% ipython --no-banner

In [1]: import numpy as np

In [2]: np.set_printoptions(precision=3, suppress=True, linewidth=140, sign=" ")

In [3]: arr = np.loadtxt("layer4.csv", delimiter=",")

In [4]: arr
Out[4]: 
array([[ 0., -1.,  1.,  0., -2.,  2.,  2., -2., -3.,  1., -2.,  0.,  0.],
       [ 1.,  0., -6.,  2.,  0.,  5.,  0.,  2., -5.,  0., -1., -4.,  1.],
       [-1.,  6.,  0.,  2.,  0., -4.,  4.,  3., -2.,  0.,  1.,  1.,  2.],
       [ 0., -2., -2.,  0., -1., -3., -1.,  3., -3.,  2.,  2.,  4., -1.],
       [ 2.,  0.,  0.,  1.,  0.,  0., -1., -4., -2.,  1.,  3.,  0.,  1.],
       [-2., -5.,  4.,  3.,  0.,  0.,  0.,  0.,  0.,  0., -4.,  1., -1.],
       [-2.,  0., -4.,  1.,  1.,  0.,  0.,  4.,  4.,  2.,  4., -2., -2.],
       [ 2., -2., -3., -3.,  4.,  0., -4.,  0.,  4.,  0., -2., -2.,  4.],
       [ 3.,  5.,  2.,  3.,  2.,  0., -4., -4.,  0.,  1.,  3.,  1.,  2.],
       [-1.,  0.,  0., -2., -1.,  0., -2.,  0., -1.,  0.,  2.,  4.,  0.],
       [ 2.,  1., -1., -2., -3.,  4., -4.,  2., -3., -2.,  0.,  1.,  3.],
       [ 0.,  4., -1., -4.,  0., -1.,  2.,  2., -1., -4., -1.,  0.,  2.],
       [ 0., -1., -2.,  1., -1.,  1.,  2., -4., -2.,  0., -3., -2.,  0.]])

In [5]: # skew-symmetric

In [6]: vec = np.array([6, 1, 6, 0, 0, 1, 9, 0, 3, 7, 3, 0, 4])

In [7]: np.round(np.linalg.eigvals(arr).real, 3) + 0
Out[7]: array([ 0.,  0.,  0.,  0.,  0.,  0.,  0.,  0.,  0.,  0.,  0.,  0.,  0.])

In [8]: O = np.linalg.solve(np.eye(13) - arr, np.eye(13) + arr)

In [9]: round(float(np.linalg.det(O)), 3)
Out[9]: 1.0

In [10]: rng = np.random.default_rng(6329)

In [11]: lab = rng.permutation(13)

In [12]: lab
Out[12]: array([  3,   1,  11,   4,   8,   2,   7,   5,  10,   9,  12,   0,   6])

In [13]: other = arr[lab][:, lab]

In [14]: np.round(np.sort(np.abs(np.linalg.eigvals(other))), 3) + 0
Out[14]: array([  0.   ,   1.782,   1.782,   2.393,   2.393,   5.941,   5.941,   9.839,   9.839,  11.964,  11.964,  12.956,  12.956])

In [15]: np.trace(other)
Out[15]: np.float64(0.0)

In [16]: print(np.diag(other))
[ 0.  0.  0.  0.  0.  0.  0.  0.  0.  0.  0.  0.  0.]

In [17]: np.allclose(other, arr)
Out[17]: False

In [18]: U, sv, Vt = np.linalg.svd(arr)

In [19]: np.argmax(sv[:-1] / (sv[1:] + 1e-6)) + 1
Out[19]: np.int64(12)

In [20]: sv.round(3) + 0
Out[20]: array([ 12.956,  12.956,  11.964,  11.964,   9.839,   9.839,   5.941,   5.941,   2.393,   2.393,   1.782,   1.782,   0.   ])

In [21]: other = U[:, :12] @ np.diag(sv[:12]) @ Vt[:12]

In [22]: np.round(np.abs(arr - other).max(), 3)
Out[22]: np.float64(0.0)

In [23]: round(float(np.linalg.norm(arr - other) / np.linalg.norm(arr)), 3)
Out[23]: 0.0

In [24]: np.round(np.linalg.norm(arr - other, 2), 3), round(sv[12], 3)
Out[24]: (np.float64(0.0), np.float64(0.0))

In [25]: rank = np.linalg.matrix_rank(arr)

In [26]: rank
Out[26]: np.int64(12)

In [27]: N = np.linalg.svd(arr)[2][rank:].T

In [28]: [int(np.linalg.matrix_rank(arr[:i])) for i in range(1, len(arr) + 1)]
Out[28]: [1, 2, 3, 4, 5, 6, 7, 8, 9, 10, 11, 12, 12]

In [29]: np.abs(np.diag(np.linalg.qr(arr)[1])) > 1e-9
Out[29]: array([ True,  True,  True,  True,  True,  True,  True,  True,  True,  True,  True,  True, False])

In [30]: np.round(np.trace(np.linalg.pinv(arr) @ arr), 3)
Out[30]: np.float64(12.0)

In [31]: np.linalg.lstsq(arr[:-1].T, arr[-1])[2]
Out[31]: np.int32(12)

In [32]: np.unique(arr.round(6), axis=0).shape
Out[32]: (13, 13)

In [33]: A = np.load("out5.npy")

In [34]: A
Out[34]: 
array([[  4,  -1,   9,   5,  -9,   6,   4,   8,  -5,  -5,  -4,   4,   8,   8,   3],
       [ -7,  -4,   2,  -3,  -4,  -5,   8,  -5,  -2,  -8,   2,  -4,   8,   6,  -7],
       [  4,  -7,  -3,  -9,  -7,   2,  -8,  -5,  -9,   9,  -4,  -6,  -6,   7,   2],
       [ -3,   2,  -6,   1,  -6,   2,   1,  -9,   9,  -8,   3,  -4,  -8,   0,   7],
       [ -3,  -6,  -2,  -4,   9,   6,  -2,   4,  -3,   9,   6,   6,   8,  -2,  -5],
       [  0,   6,   4,   8,  -2,  -3,   8,   6,   0,   5,   4,  -6,   9,  -1,   0],
       [  3,   5,   4,  -9,  -3,   6,   1,  -5,   5,  -7,  -4,   3,   1,   3,   1],
       [ -7,   3,  -7,   0,  -6,  -6,  -8,   2,   9,   7,   7,   4,  -7,   6,   4],
       [-24, -17,  17,  -7, -25, -14,  36, -12, -13, -37,   4, -12,  40,  32, -25]])

In [35]: # rank 8

In [36]: other = A / np.linalg.norm(A, axis=1)
Traceback (most recent call last):
  Cell In[36], line 1
    other = A / np.linalg.norm(A, axis=1)
ValueError: operands could not be broadcast together with shapes (9,15) (9,) 


In [37]: other = A / np.linalg.norm(A, axis=1, keepdims=True)

In [38]: G = other @ other.T

In [39]: round(float(np.degrees(np.arccos(np.clip(G[4, 7], -1, 1)))), 3)
Out[39]: 94.029

In [40]: (np.abs(G) > 0.9).astype(int)
Out[40]: 
array([[ 1,  0,  0,  0,  0,  0,  0,  0,  0],
       [ 0,  1,  0,  0,  0,  0,  0,  0,  1],
       [ 0,  0,  1,  0,  0,  0,  0,  0,  0],
       [ 0,  0,  0,  1,  0,  0,  0,  0,  0],
       [ 0,  0,  0,  0,  1,  0,  0,  0,  0],
       [ 0,  0,  0,  0,  0,  1,  0,  0,  0],
       [ 0,  0,  0,  0,  0,  0,  1,  0,  0],
       [ 0,  0,  0,  0,  0,  0,  0,  1,  0],
       [ 0,  1,  0,  0,  0,  0,  0,  0,  1]])

In [41]: (G - 2 * np.eye(9)).round(6).argmax(axis=1)
Out[41]: array([ 8,  8,  7,  7,  5,  0,  3,  3,  1])

In [42]: np.round(np.linalg.norm(A, 2) / np.linalg.norm(A), 3)
Out[42]: np.float64(0.863)

In [43]: print(np.linalg.matrix_rank(A, rtol=0.1))
8

In [44]: np.allclose(A[:-1].T @ np.linalg.lstsq(A[:-1].T, A[-1])[0], A[-1])
Out[44]: True

In [45]: np.abs(np.diag(np.linalg.qr(A)[1])) > 1e-9
Out[45]: array([ True,  True,  True,  True,  True,  True,  True,  True, False])

In [46]: np.linalg.lstsq(A[:-1].T, A[-1])[2]
Out[46]: np.int32(8)

In [47]: try:
    ...:     np.linalg.inv(A)
    ...: except np.linalg.LinAlgError as e:
    ...:     print("failed:", e)
    ...: 
failed: Last 2 dimensions of the array must be square

In [48]: other = A + rng.integers(-2, 3, (9, 8)) @ rng.integers(-2, 3, (8, 15))

In [49]: other
Out[49]: 
array([[ -2, -12,   6,   5, -14,   3,  10,   1, -11,  -6,  -4,  14,   4,  14,   2],
       [  1,  -8,   4,  -5,  -1,  -2,  12, -14, -10, -10,   2, -12,  11,   9, -20],
       [ 11, -10,   4, -10, -10,  -3, -11,  -3, -22,   6,  -5,  -5,  -8,  10,  -3],
       [-11,  -3, -11,  -3,  -5,   6,   9, -11,  11, -11,   1,  -4,   0,   1,   3],
       [  4,  -9,  -1, -11,  11,  20,  -6, -10,  -7,   9,  18,   4,   9,  -1,  -9],
       [  9,   5,  10,   1,  -1,   3,   6,   4, -12,  -1,   7, -12,  16,   0, -11],
       [  3,  -6,  -1, -15,   4,  11,   5, -11,   7,  -6,   1,  -3,   1,   3,  -5],
       [ -5,  -4,  -3, -10,  -7,  -3, -14,  -1,  11,  16,  10,   8,  -8,  10,  10],
       [-26,  -6,  13,  -1, -27, -16,  38, -16,   4, -25,  -1, -10,  36,  33, -15]])

In [50]: other - A
Out[50]: 
array([[ -6, -11,  -3,   0,  -5,  -3,   6,  -7,  -6,  -1,   0,  10,  -4,   6,  -1],
       [  8,  -4,   2,  -2,   3,   3,   4,  -9,  -8,  -2,   0,  -8,   3,   3, -13],
       [  7,  -3,   7,  -1,  -3,  -5,  -3,   2, -13,  -3,  -1,   1,  -2,   3,  -5],
       [ -8,  -5,  -5,  -4,   1,   4,   8,  -2,   2,  -3,  -2,   0,   8,   1,  -4],
       [  7,  -3,   1,  -7,   2,  14,  -4, -14,  -4,   0,  12,  -2,   1,   1,  -4],
       [  9,  -1,   6,  -7,   1,   6,  -2,  -2, -12,  -6,   3,  -6,   7,   1, -11],
       [  0, -11,  -5,  -6,   7,   5,   4,  -6,   2,   1,   5,  -6,   0,   0,  -6],
       [  2,  -7,   4, -10,  -1,   3,  -6,  -3,   2,   9,   3,   4,  -1,   4,   6],
       [ -2,  11,  -4,   6,  -2,  -2,   2,  -4,  17,  12,  -5,   2,  -4,   1,  10]])

In [51]: data = np.load("mat.npy")

In [52]: data
Out[52]: 
array([[ 19,  17,   7,  13,  16],
       [ 17,  28,  12,  16,  18],
       [  7,  12,  15,   5,   8],
       [ 13,  16,   5,  13,  12],
       [ 16,  18,   8,  12,  20]])

In [53]: np.linalg.eigvals(data)
Out[53]: array([ 72.068,  11.413,   6.189,   1.562,   3.768])

In [54]: np.poly(data)
Out[54]: array([     1.,    -95.,   1823., -12756.,  35014., -29960.])

In [55]: print(np.kron(np.eye(2, dtype=int), data))
[[ 19  17   7  13  16   0   0   0   0   0]
 [ 17  28  12  16  18   0   0   0   0   0]
 [  7  12  15   5   8   0   0   0   0   0]
 [ 13  16   5  13  12   0   0   0   0   0]
 [ 16  18   8  12  20   0   0   0   0   0]
 [  0   0   0   0   0  19  17   7  13  16]
 [  0   0   0   0   0  17  28  12  16  18]
 [  0   0   0   0   0   7  12  15   5   8]
 [  0   0   0   0   0  13  16   5  13  12]
 [  0   0   0   0   0  16  18   8  12  20]]

In [56]: np.einsum("ij,ji->", data, data)
Out[56]: np.int64(5379)

In [57]: W0 = np.diag(20 * np.array([0, -1, 2, -1, 1, 0])) + np.array([[2, -2, 1, 0, 0, 1],
    ...:     [3, 2, -1, 0, 0, -3],
    ...:     [-1, -3, 2, 0, -2, -2],
    ...:     [3, 3, -3, 3, -3, 3],
    ...:     [-2, 3, -1, 0, 2, 0],
    ...:     [0, -3, -3, -1, -2, -1]])

In [58]: W0
Out[58]: 
array([[  2,  -2,   1,   0,   0,   1],
       [  3, -18,  -1,   0,   0,  -3],
       [ -1,  -3,  42,   0,  -2,  -2],
       [  3,   3,  -3, -17,  -3,   3],
       [ -2,   3,  -1,   0,  22,   0],
       [  0,  -3,  -3,  -1,  -2,  -1]])

In [59]: [round(float(x), 3) for x in np.linalg.svd(W0, compute_uv=False)[:3]]
Out[59]: [42.531, 23.139, 19.706]

In [60]: np.argsort(-np.linalg.norm(W0, axis=0).round(6), kind="stable")[:3]
Out[60]: array([ 2,  4,  1])

In [61]: lab = rng.permutation(6)

In [62]: print(lab)
[ 0  5  3  1  4  2]

In [63]: other = W0[lab][:, lab]

In [64]: other
Out[64]: 
array([[  2,   1,   0,  -2,   0,   1],
       [  0,  -1,  -1,  -3,  -2,  -3],
       [  3,   3, -17,   3,  -3,  -3],
       [  3,  -3,   0, -18,   0,  -1],
       [ -2,   0,   0,   3,  22,  -1],
       [ -1,  -2,   0,  -3,  -2,  42]])

In [65]: np.diag(other)
Out[65]: array([  2,  -1, -17, -18,  22,  42])

In [66]: round(np.linalg.norm(other, 2) / np.linalg.norm(other), 3)
Out[66]: np.float64(0.778)

In [67]: print([round(float(x), 3) for x in np.linalg.svd(other, compute_uv=False)[:3]])
[42.531, 23.139, 19.706]

In [68]: np.linalg.matrix_rank(other, rtol=0.1)
Out[68]: np.int64(4)
